% python3 -q
>>> import numpy as np
>>> from numpy import linalg as LA
>>> np.set_printoptions(precision=2, suppress=True, linewidth=120, sign=" ")
>>> rnd = lambda a: np.round(a, 2) + 0
>>> W0 = np.load("m.npy")
>>> W0
array([[-2,  2,  0],
       [ 0, -1, -3],
       [ 0,  0, -1]])
>>> r0, g = W0[2], W0[1]
>>> print(r0 @ r0)
1
>>> p = (r0 @ g) / (r0 @ r0) * r0
>>> (g - p) @ r0
np.float64(0.0)
>>> rnd(LA.norm(r0 + g) ** 2 + LA.norm(r0 - g) ** 2)
np.float64(22.0)
>>> J = np.load("a.npy")
>>> rnd(J)
array([[ 0.81, -0.59],
       [ 0.59,  0.81]])
>>> W0 @ W0
array([[ 4, -6, -6],
       [ 0,  1,  6],
       [ 0,  0,  1]])
>>> x0 = np.array([1, 2, 1])
>>> rhs = W0 @ x0
>>> rhs
array([ 2, -5, -1])
>>> rnd(LA.solve(W0.T, W0[0]))
array([ 1.,  0.,  0.])
>>> rnd(LA.solve(W0, 5 * rhs))
array([  5.,  10.,   5.])
>>> rnd(LA.solve(W0, rhs + W0[:, 1]))
array([ 1.,  3.,  1.])
>>> rnd(LA.solve(W0, W0[:, 2]))
array([ 0.,  0.,  1.])
>>> C2 = J.T @ J
>>> np.trace(C2), (J ** 2).sum()
(np.float64(2.0), np.float64(2.0))
>>> rnd(LA.eigvalsh(C2)[::-1])
array([ 1.,  1.])
>>> print(rnd(LA.svd(J, compute_uv=False) ** 2))
[ 1.  1.]
>>> print(np.diag(C2))
[ 1.  1.]
>>> print(LA.matrix_rank(C2))
2
>>> np.allclose(C2, C2.T)
True
>>> print((J @ J.T).shape)
(2, 2)
>>> E = np.array([[-2.0, 1.0, 0.0], [0.0, -2.0, 1.0], [0.0, 0.0, -2.0]])
>>> print(E)
[[-2.  1.  0.]
 [ 0. -2.  1.]
 [ 0.  0. -2.]]
>>> # triangular: eigenvalues sit on the diagonal
>>> x0 = np.array([3, 3, -2])
>>> h1 = np.maximum(E @ x0, 0)
>>> h1
array([ 0.,  0.,  4.])
>>> np.maximum(E @ (3 * x0), 0)
array([  0.,   0.,  12.])
>>> rnd(np.tanh(E @ x0))
array([-1., -1.,  1.])
>>> E * (h1 > 1e-9)[:, None]
array([[-0.,  0.,  0.],
       [ 0., -0.,  0.],
       [ 0.,  0., -2.]])
>>> np.maximum(E @ x0, 0) - np.maximum(-E @ x0, 0)
array([-3., -8.,  4.])
>>> print(E.T @ h1)
[ 0.  0. -8.]
>>> r0 = np.array([0, 3])
>>> np.correlate(E[1], E[0], "full")
array([ 0.,  0., -2.,  5., -2.])
>>> np.convolve(E[1], r0)
array([ 0.,  0., -6.,  3.])
>>> print(np.array([np.convolve(row, r0, "same") for row in E]))
[[ 0. -6.  3.]
 [ 0.  0. -6.]
 [ 0.  0.  0.]]
>>> np.einsum("ij,ji->", E, E)
np.float64(12.0)
>>> rnd(LA.eigvals(E))
array([-2., -2., -2.])
>>> rnd(LA.det(2 * E)), rnd(LA.det(E))
(np.float64(-64.0), np.float64(-8.0))
>>> np.poly(E)
array([  1.,   6.,  12.,   8.])
>>> print(np.kron(np.eye(2, dtype=int), E))
[[-2.  1.  0. -0.  0.  0.]
 [ 0. -2.  1.  0. -0.  0.]
 [ 0.  0. -2.  0.  0. -0.]
 [-0.  0.  0. -2.  1.  0.]
 [ 0. -0.  0.  0. -2.  1.]
 [ 0.  0. -0.  0.  0. -2.]]
>>> rnd(LA.eigvals(E).sum().real)
np.float64(-6.0)
>>> m1 = np.load("run9.npy")
>>> m1
array([[ 0,  1,  0,  1],
       [ 2,  1,  1,  1],
       [ 0,  1,  2,  2],
       [ 0,  1,  2,  1]])
>>> q, V = LA.qr(m1[:, :1])[0], LA.qr(m1[:, 1:])[0]
>>> s = LA.svd(q.T @ V, compute_uv=False)
>>> rnd(LA.norm(q @ q.T - V @ V.T, 2))
np.float64(1.0)
